$ python3 -q
>>> import numpy as np
>>> import numpy.linalg as la
>>> np.set_printoptions(precision=2, suppress=True, linewidth=140, legacy="1.25")
>>> mat = np.load("arr.npy")
>>> mat
array([[-2,  0, -2],
       [-3,  0,  0],
       [-3,  3, -3]])
>>> round(float(la.det(2 * mat)), 2), round(la.det(mat), 2)
(144.0, 18.0)
>>> round(float(la.det(mat.T)), 2)
18.0
>>> mat.shape
(3, 3)
>>> np.abs(mat).max()
3
>>> mat - mat[0]
array([[ 0,  0,  0],
       [-1,  0,  2],
       [-1,  3, -1]])
>>> np.diff(mat, axis=0)
array([[-1,  0,  2],
       [ 0,  3, -3]])
>>> np.unravel_index(np.abs(mat).argmax(), mat.shape)
(1, 0)
>>> la.svd(mat, compute_uv=False)
array([6.08, 2.34, 1.27])
>>> x0 = np.array([1, 1, 0])
>>> h1 = np.maximum(mat @ x0, 0)
>>> mat.T @ h1
array([0, 0, 0])
>>> np.maximum(mat @ (3 * x0), 0)
array([0, 0, 0])
>>> np.flatnonzero(h1 > 1e-9)
array([], dtype=int64)
>>> np.tanh(mat @ x0)
array([-0.96, -1.  ,  0.  ])
>>> mat * (h1 > 1e-9)[:, None]
array([[0, 0, 0],
       [0, 0, 0],
       [0, 0, 0]])
>>> h1
array([0, 0, 0])
>>> def softmax(z):
...     e = np.exp(z - z.max(axis=-1, keepdims=True))
...     return e / e.sum(axis=-1, keepdims=True)
... 
>>> np.round(softmax(mat[2]), 2) + 0
array([0., 1., 0.])
>>> np.round(softmax(mat[2] + -1), 2) + 0
array([0., 1., 0.])
>>> att = mat @ mat.T / np.sqrt(3)
>>> np.round(softmax(att), 2) + 0
array([[0.09, 0.03, 0.88],
       [0.08, 0.46, 0.46],
       [0.  , 0.  , 1.  ]])
>>> softmax(att)[2] @ mat
array([-3.,  3., -3.])
>>> np.round(softmax(att + np.triu(np.full(att.shape, -np.inf), 1)), 2) + 0
array([[1.  , 0.  , 0.  ],
       [0.15, 0.85, 0.  ],
       [0.  , 0.  , 1.  ]])
>>> A = np.load("w.npy")
>>> A
array([[1.  , 0.9 , 0.81, 0.73],
       [0.9 , 1.  , 0.9 , 0.81],
       [0.81, 0.9 , 1.  , 0.9 ],
       [0.73, 0.81, 0.9 , 1.  ]])
>>> rng = np.random.default_rng(1)
>>> idx = rng.permutation(4)
>>> idx
array([0, 1, 2, 3])
>>> M2 = A[idx][:, idx]
>>> round(la.det(M2), 2), round(float(la.det(A[idx])), 2)
(0.01, 0.01)
>>> np.diag(M2)
array([1., 1., 1., 1.])
>>> np.allclose(M2, A)
True
>>> M2
array([[1.  , 0.9 , 0.81, 0.73],
       [0.9 , 1.  , 0.9 , 0.81],
       [0.81, 0.9 , 1.  , 0.9 ],
       [0.73, 0.81, 0.9 , 1.  ]])
>>> np.sort(np.abs(la.eigvals(M2)))
array([0.06, 0.1 , 0.31, 3.53])
>>> round(np.log10(la.cond(A)))
2
>>> round(float(la.norm(A, 2) / la.norm(A)), 2)
1.0
>>> [round(float(x), 2) for x in la.svd(A, compute_uv=False)[:3]]
[3.53, 0.31, 0.1]
>>> np.argsort(-la.norm(A, axis=0).round(6), kind="stable")[:3]
array([1, 2, 0])
>>> la.matrix_rank(A, rtol=0.1)
1
>>> np.abs(la.svd(A)[2][-1])
array([0.28, 0.65, 0.65, 0.28])
>>> L = la.cholesky(A)
>>> la.eigvalsh(A).min() > 0
True
>>> L @ L.T
array([[1.  , 0.9 , 0.81, 0.73],
       [0.9 , 1.  , 0.9 , 0.81],
       [0.81, 0.9 , 1.  , 0.9 ],
       [0.73, 0.81, 0.9 , 1.  ]])
>>> A / np.sqrt(np.outer(np.diag(A), np.diag(A)))
array([[1.  , 0.9 , 0.81, 0.73],
       [0.9 , 1.  , 0.9 , 0.81],
       [0.81, 0.9 , 1.  , 0.9 ],
       [0.73, 0.81, 0.9 , 1.  ]])
>>> L
array([[1.  , 0.  , 0.  , 0.  ],
       [0.9 , 0.44, 0.  , 0.  ],
       [0.81, 0.39, 0.44, 0.  ],
       [0.73, 0.35, 0.39, 0.44]])
>>> x0 = np.ones(4)
>>> for _ in range(7):
...     x0 = A @ x0
...     x0 /= la.norm(x0)
...     print(round(x0 @ A @ x0, 2))
... 
3.53
3.53
3.53
3.53
3.53
3.53
3.53
>>> round(float(la.eigvalsh(A)[-1]), 2)
3.53
>>> x0
array([0.49, 0.51, 0.51, 0.49])
>>> E = np.loadtxt("block1.csv", delimiter=",")
>>> E
array([[30.21, -0.17, 17.25],
       [27.5 ,  1.6 , 18.34],
       [31.72,  0.21, 20.92],
       [31.59, -0.12, 18.85],
       [31.33, -1.62, 20.89],
       [29.87,  2.17, 22.44],
       [29.07,  0.33, 20.49],
       [30.74, -0.04, 20.67],
       [31.11, -0.92, 18.69],
       [29.42,  0.33, 20.78],
       [31.14, -0.84, 21.03],
       [29.27, -0.32, 20.16],
       [30.23, -1.47, 19.82]])
>>> np.argsort(-la.norm(E, axis=0).round(6), kind="stable")[:3]
array([0, 2, 1])
>>> round(float(la.norm(E, 2) / la.norm(E)), 2)
1.0
>>> np.abs(la.svd(E)[2][-1])
array([0.33, 0.81, 0.49])
>>> [round(float(x), 2) for x in la.svd(E, compute_uv=False)[:3]]
[130.88, 4.89, 2.94]
